$ ipython --no-banner

In [1]: import numpy as np

In [2]: import numpy.linalg as la

In [3]: np.set_printoptions(precision=2, suppress=True, linewidth=140)

In [4]: m1 = np.load("data.npy")

In [5]: m1
Out[5]: 
array([[0.4 , 0.  , 0.2 , 0.2 , 0.2 ],
       [0.  , 0.5 , 0.5 , 0.  , 0.  ],
       [0.  , 0.33, 0.67, 0.  , 0.  ],
       [0.  , 0.  , 0.  , 1.  , 0.  ],
       [0.  , 0.  , 0.  , 0.33, 0.67]])

In [6]: r0 = np.array([-2, 0, 3, 3, 2])

In [7]: Y = m1 + np.outer(r0, np.eye(5)[0])

In [8]: Y
Out[8]: 
array([[-1.6 ,  0.  ,  0.2 ,  0.2 ,  0.2 ],
       [ 0.  ,  0.5 ,  0.5 ,  0.  ,  0.  ],
       [ 3.  ,  0.33,  0.67,  0.  ,  0.  ],
       [ 3.  ,  0.  ,  0.  ,  1.  ,  0.  ],
       [ 2.  ,  0.  ,  0.  ,  0.33,  0.67]])

In [9]: np.round(la.det(Y) / la.det(m1), 2), round(float(1 + la.solve(m1, r0)[0]), 2)
Out[9]: (np.float64(-10.67), -10.67)

In [10]: la.matrix_rank(Y - m1)
Out[10]: np.int64(1)

In [11]: mat = np.load("case11.npy")

In [12]: mat
Out[12]: 
array([[-0.73, -2.98, -1.5 ,  0.  , -0.03, -0.01, -0.74],
       [-0.19, -0.81, -0.38, -0.01,  0.02,  0.03, -0.21],
       [ 0.43,  1.56,  0.76,  0.01, -0.01,  0.03,  0.37],
       [ 0.12,  0.52,  0.25, -0.03,  0.02,  0.04,  0.13],
       [ 0.6 ,  2.45,  1.2 , -0.02,  0.03,  0.01,  0.58],
       [ 0.05,  0.23,  0.09, -0.01,  0.02,  0.  ,  0.06],
       [ 0.17,  0.59,  0.31,  0.02,  0.01,  0.  ,  0.12],
       [-1.74, -6.8 , -3.44, -0.01,  0.01, -0.01, -1.67],
       [ 0.37,  1.43,  0.68,  0.01,  0.03,  0.01,  0.36],
       [ 1.83,  7.42,  3.73,  0.01,  0.04, -0.01,  1.82],
       [-0.19, -0.66, -0.35, -0.01,  0.  ,  0.01, -0.16],
       [ 1.87,  7.55,  3.77,  0.02, -0.01, -0.02,  1.88],
       [ 1.59,  6.42,  3.2 ,  0.  , -0.01,  0.03,  1.6 ],
       [-1.26, -5.05, -2.51,  0.04,  0.  , -0.05, -1.24],
       [-1.4 , -5.62, -2.84, -0.01,  0.02, -0.02, -1.44],
       [ 0.6 ,  2.3 ,  1.16,  0.01, -0.03,  0.01,  0.59],
       [-1.23, -4.81, -2.41, -0.02,  0.02, -0.01, -1.2 ],
       [ 0.71,  2.85,  1.4 ,  0.04,  0.02,  0.  ,  0.65],
       [-1.3 , -5.12, -2.61,  0.02, -0.02,  0.01, -1.29],
       [ 0.64,  2.49,  1.27,  0.03,  0.02,  0.  ,  0.65],
       [-0.14, -0.54, -0.25,  0.01,  0.  ,  0.02, -0.14],
       [-0.41, -1.71, -0.85, -0.01, -0.02, -0.01, -0.44],
       [ 0.81,  3.22,  1.63, -0.01, -0.02, -0.01,  0.83],
       [ 0.91,  3.71,  1.83,  0.01, -0.01,  0.04,  0.94],
       [-0.43, -1.68, -0.81,  0.  , -0.03,  0.  , -0.43],
       [ 1.01,  4.22,  2.11, -0.04, -0.01,  0.03,  1.05],
       [-0.62, -2.51, -1.26, -0.04,  0.04, -0.01, -0.65],
       [ 1.58,  6.16,  3.1 ,  0.  ,  0.  ,  0.01,  1.57],
       [-0.68, -2.75, -1.4 ,  0.03,  0.  ,  0.01, -0.71],
       [ 2.21,  8.83,  4.37, -0.04, -0.02,  0.01,  2.21],
       [ 0.06,  0.31,  0.13,  0.01,  0.02,  0.02,  0.08],
       [-0.64, -2.59, -1.33, -0.04,  0.03,  0.  , -0.64],
       [-0.66, -2.5 , -1.25, -0.02, -0.01,  0.01, -0.58],
       [-0.31, -1.14, -0.59,  0.  ,  0.02,  0.  , -0.29],
       [-0.38, -1.47, -0.72,  0.  , -0.01, -0.03, -0.38],
       [ 1.5 ,  6.01,  3.01, -0.02,  0.  ,  0.02,  1.5 ],
       [-0.31, -1.19, -0.6 ,  0.  , -0.03,  0.  , -0.29],
       [-0.69, -2.77, -1.41, -0.04, -0.01,  0.01, -0.68],
       [ 0.77,  3.02,  1.53, -0.05,  0.  ,  0.01,  0.75],
       [ 0.03,  0.1 ,  0.07, -0.01,  0.01,  0.02,  0.02],
       [-0.93, -3.65, -1.85,  0.01,  0.03,  0.  , -0.91],
       [-0.97, -3.68, -1.84, -0.01,  0.01, -0.02, -0.88],
       [-0.9 , -3.6 , -1.8 ,  0.04, -0.02, -0.03, -0.89]])

In [13]: theta = np.radians(45)

In [14]: R = np.eye(7)

In [15]: R[3, 3] = R[5, 5] = np.cos(theta)

In [16]: R[3, 5], R[5, 3] = -np.sin(theta), np.sin(theta)

In [17]: R
Out[17]: 
array([[ 1.  ,  0.  ,  0.  ,  0.  ,  0.  ,  0.  ,  0.  ],
       [ 0.  ,  1.  ,  0.  ,  0.  ,  0.  ,  0.  ,  0.  ],
       [ 0.  ,  0.  ,  1.  ,  0.  ,  0.  ,  0.  ,  0.  ],
       [ 0.  ,  0.  ,  0.  ,  0.71,  0.  , -0.71,  0.  ],
       [ 0.  ,  0.  ,  0.  ,  0.  ,  1.  ,  0.  ,  0.  ],
       [ 0.  ,  0.  ,  0.  ,  0.71,  0.  ,  0.71,  0.  ],
       [ 0.  ,  0.  ,  0.  ,  0.  ,  0.  ,  0.  ,  1.  ]])

In [18]: Y = mat @ R.T

In [19]: np.allclose(mat @ mat.T, Y @ Y.T)
Out[19]: True

In [20]: np.allclose(la.norm(mat, axis=1), la.norm(Y, axis=1))
Out[20]: True

In [21]: np.abs(Y - mat).max(axis=0)
Out[21]: array([0.  , 0.  , 0.  , 0.03, 0.  , 0.04, 0.  ])

In [22]: feats = np.load("test17.npy")

In [23]: feats
Out[23]: 
array([[0.18, 0.  , 0.  , 0.18, 0.18, 0.18, 0.18, 0.  , 0.09],
       [0.  , 0.17, 0.  , 0.17, 0.  , 0.  , 0.17, 0.17, 0.33],
       [0.17, 0.  , 0.08, 0.  , 0.17, 0.08, 0.17, 0.17, 0.17],
       [0.  , 0.2 , 0.2 , 0.1 , 0.  , 0.2 , 0.2 , 0.1 , 0.  ],
       [0.12, 0.  , 0.12, 0.  , 0.25, 0.25, 0.25, 0.  , 0.  ],
       [0.  , 0.  , 0.  , 0.22, 0.22, 0.11, 0.22, 0.22, 0.  ],
       [0.1 , 0.  , 0.  , 0.1 , 0.2 , 0.1 , 0.3 , 0.2 , 0.  ],
       [0.09, 0.18, 0.  , 0.18, 0.09, 0.  , 0.09, 0.27, 0.09],
       [0.11, 0.11, 0.  , 0.22, 0.11, 0.11, 0.22, 0.  , 0.11]])

In [24]: r0, r1 = feats[7], feats[3]

In [25]: np.round(r0 @ r0, 2)
Out[25]: np.float64(0.17)

In [26]: p = (r0 @ r1) / (r0 @ r0) * r0

In [27]: np.round(la.norm(r0 + r1) ** 2 + la.norm(r0 - r1) ** 2, 2)
Out[27]: np.float64(0.71)

In [28]: p
Out[28]: array([0.05, 0.1 , 0.  , 0.1 , 0.05, 0.  , 0.05, 0.16, 0.05])

In [29]: np.round(r1 - p, 2) + 0
Out[29]: array([-0.05,  0.1 ,  0.2 ,  0.  , -0.05,  0.2 ,  0.15, -0.06, -0.05])

In [30]: np.outer(r0, r1)
Out[30]: 
array([[0.  , 0.02, 0.02, 0.01, 0.  , 0.02, 0.02, 0.01, 0.  ],
       [0.  , 0.04, 0.04, 0.02, 0.  , 0.04, 0.04, 0.02, 0.  ],
       [0.  , 0.  , 0.  , 0.  , 0.  , 0.  , 0.  , 0.  , 0.  ],
       [0.  , 0.04, 0.04, 0.02, 0.  , 0.04, 0.04, 0.02, 0.  ],
       [0.  , 0.02, 0.02, 0.01, 0.  , 0.02, 0.02, 0.01, 0.  ],
       [0.  , 0.  , 0.  , 0.  , 0.  , 0.  , 0.  , 0.  , 0.  ],
       [0.  , 0.02, 0.02, 0.01, 0.  , 0.02, 0.02, 0.01, 0.  ],
       [0.  , 0.05, 0.05, 0.03, 0.  , 0.05, 0.05, 0.03, 0.  ],
       [0.  , 0.02, 0.02, 0.01, 0.  , 0.02, 0.02, 0.01, 0.  ]])

In [31]: (r1 - p) @ r0
Out[31]: np.float64(0.0)

In [32]: Y = np.array([[3, 2, 3],
    ...:     [3, 0, 0],
    ...:     [2, 1, 2],
    ...:     [3, 1, 1],
    ...:     [0, 1, 2],
    ...:     [3, 2, 0],
    ...:     [3, 0, 3],
    ...:     [3, 1, 1],
    ...:     [0, 3, 0]])

In [33]: np.einsum("ij,ij->i", feats, feats)
Out[33]: array([0.17, 0.22, 0.15, 0.18, 0.22, 0.21, 0.2 , 0.17, 0.16])

In [34]: la.matrix_rank(feats @ Y)
Out[34]: np.int64(3)

In [35]: np.vstack([feats, Y.T]).shape
Out[35]: (12, 9)

In [36]: x = np.array([-1, -1, 0, 0, 0, 0, 0, 1, 0])

In [37]: y = feats @ x

In [38]: b, lr = np.zeros(9), 1 / la.norm(feats, 2) ** 2

In [39]: for i in range(250):
    ...:     b -= lr * feats.T @ (feats @ b - y)
    ...:     if i % 50 == 0: print(i, round(la.norm(feats @ b - y), 2))
    ...: 
0 0.37
50 0.07
100 0.04
150 0.03
200 0.02

In [40]: np.round(la.cond(feats), 2)
Out[40]: np.float64(38.05)

In [41]: b.round(2) + 0
Out[41]: array([-1.03, -0.87,  0.  , -0.05,  0.14, -0.13,  0.04,  0.92, -0.02])

In [42]: q, vecs = la.qr(feats[:, :6])[0], la.qr(feats[:, 6:])[0]

In [43]: s = la.svd(q.T @ vecs, compute_uv=False)

In [44]: np.round(la.norm(q @ q.T - vecs @ vecs.T, 2), 2)
Out[44]: np.float64(1.0)

In [45]: (s > 0.9).sum()
Out[45]: np.int64(2)

In [46]: W = np.array([[-2, -1, 2],
    ...:     [-1, -1, -2],
    ...:     [2, 0, -1],
    ...:     [2, 0, 0],
    ...:     [-1, -1, 2],
    ...:     [-1, 2, 2],
    ...:     [-1, 0, -1],
    ...:     [0, 1, 2],
    ...:     [2, 1, -1]])

In [47]: b = np.array([1, 2, 2])

In [48]: H = np.maximum(feats @ W + b, 0)

In [49]: (H > 0).astype(int)
Out[49]: 
array([[1, 1, 1],
       [1, 1, 1],
       [1, 1, 1],
       [1, 1, 1],
       [1, 1, 1],
       [1, 1, 1],
       [1, 1, 1],
       [1, 1, 1],
       [1, 1, 1]])

In [50]: la.matrix_rank(H)
Out[50]: np.int64(3)

In [51]: basis = np.array([[2, 1], [1, 0], [2, 2]])

In [52]: (H @ basis).round(6).argmax(axis=1)
Out[52]: array([0, 0, 0, 0, 0, 0, 0, 0, 0])
